$ python3 -q
>>> import numpy as np
>>> import numpy.linalg as la
>>> np.set_printoptions(precision=2, suppress=True, linewidth=200)
>>> tidy = lambda a: np.round(a, 2) + 0
>>> arr = np.array([[0, -3, 0, 0], [1, 0, 0, 0], [0, 0, -5, 0], [0, 0, 0, 5]])
>>> rng = np.random.default_rng(29)
>>> idx = rng.permutation(4)
>>> idx
array([3, 2, 0, 1])
>>> out = arr[idx][:, idx]
>>> tidy(np.sort(np.abs(la.eigvals(out))))
array([1.73, 1.73, 5.  , 5.  ])
>>> np.trace(out)
np.int64(0)
>>> out
array([[ 5,  0,  0,  0],
       [ 0, -5,  0,  0],
       [ 0,  0,  0, -3],
       [ 0,  0,  1,  0]])
>>> np.diag(out)
array([ 5, -5,  0,  0])
>>> feats = np.loadtxt("w.csv", delimiter=",")
>>> feats
array([[ 1.64,  0.86,  1.21, -1.44],
       [-1.06, -0.26, -0.98, -2.15],
       [ 1.87, -0.49, -0.57, -2.43],
       [ 0.19,  7.81,  2.82, -1.27],
       [-0.63, -2.59, -0.58, -1.28],
       [ 1.94,  5.03,  2.3 , -0.99],
       [-0.62, -7.18, -1.03, -1.52],
       [ 2.11,  6.45,  1.2 ,  0.06],
       [ 1.17,  5.32,  1.13, -1.39],
       [ 0.48,  4.95,  2.08, -0.81],
       [-1.16, -6.51, -1.78, -1.45],
       [ 2.23,  6.44,  0.7 , -0.62],
       [ 1.34,  0.17, -0.7 , -2.28],
       [ 1.74,  4.27,  1.39, -1.72],
       [ 1.69, -1.27,  0.34, -3.8 ],
       [ 1.84,  0.02, -0.72, -1.3 ],
       [-0.14, -5.19, -0.59, -2.41],
       [ 0.56,  1.6 , -0.24, -0.87],
       [-0.19, -5.25, -0.12, -4.14],
       [ 0.78,  4.87,  1.81, -0.22],
       [-0.98, -6.5 , -0.18, -1.13],
       [ 2.67,  4.9 ,  0.77, -1.96],
       [ 1.67,  5.24,  2.75, -2.87],
       [ 1.3 ,  5.8 ,  1.88, -1.49],
       [-1.17, -5.77, -1.94, -1.99],
       [ 1.04,  4.54,  2.27,  0.03]])
>>> tidy(la.norm(feats) ** 2 / la.norm(feats, 2) ** 2)
np.float64(1.2)
>>> tidy(la.norm(feats, axis=0))
array([ 7.16, 24.61,  7.45,  9.58])
>>> tidy(la.norm(feats[8], 1)), tidy(la.norm(feats[8], np.inf))
(np.float64(9.01), np.float64(5.32))
>>> tidy(la.norm(feats[8] - feats[14]))
np.float64(7.08)
>>> la.norm(feats, axis=1).argmax()
np.int64(3)
>>> tidy(la.norm(feats, 1)), tidy(la.norm(feats, np.inf))
(np.float64(109.28), np.float64(12.53))
>>> d = la.norm(feats[:, None] - feats[None], axis=-1)
>>> (d + 1e9 * np.eye(26)).round(6).argmin(axis=1)
array([17, 12, 12, 23,  1, 23, 10, 11, 23, 19, 24,  7,  2,  8,  2, 12, 18,  0, 16, 25,  6, 13, 23,  8, 10, 19])
>>> d.mean(axis=1).argmax()
np.int64(6)
>>> np.flatnonzero(d[12] < d.mean() / 2)
array([ 0,  1,  2, 12, 14, 15, 17])
>>> hat = feats @ la.solve(feats.T @ feats, feats.T)
>>> tidy(np.diag(hat))
array([0.14, 0.39, 0.17, 0.34, 0.05, 0.14, 0.14, 0.12, 0.1 , 0.11, 0.11, 0.16, 0.14, 0.07, 0.19, 0.17, 0.12, 0.06, 0.26, 0.06, 0.2 , 0.17, 0.21, 0.09, 0.17, 0.12])
>>> tidy(la.eigvalsh(hat))
array([0., 0., 0., 0., 0., 0., 0., 0., 0., 0., 0., 0., 0., 0., 0., 0., 0., 0., 0., 0., 0., 0., 1., 1., 1., 1.])
>>> np.allclose(hat @ hat, hat)
True
>>> tidy(hat @ feats[:, 1])
array([ 0.86, -0.26, -0.49,  7.81, -2.59,  5.03, -7.18,  6.45,  5.32,  4.95, -6.51,  6.44,  0.17,  4.27, -1.27,  0.02, -5.19,  1.6 , -5.25,  4.87, -6.5 ,  4.9 ,  5.24,  5.8 , -5.77,  4.54])
>>> w1 = np.array([[0, 1, 5, 3, 5, 0],
...     [3, 0, 1, 3, 2, 5],
...     [5, 1, 3, 0, 1, 2],
...     [5, 1, 5, 1, 3, 1]])
>>> c = np.array([1, 1, 2, 1, 0, 2])
>>> H = np.maximum(feats @ w1 + c, 0)
>>> la.matrix_rank(H)
np.int64(6)
>>> tidy((H > 0).mean(axis=0))
array([0.54, 0.58, 0.58, 0.65, 0.62, 0.54])
>>> cent = np.array([[2, 3, 0], [3, 3, 3], [2, 1, 2], [3, 0, 2], [2, 3, 1], [3, 0, 3]])
>>> w1 @ cent
array([[32, 23, 24],
       [36, 16, 25],
       [27, 24, 16],
       [35, 32, 21]])
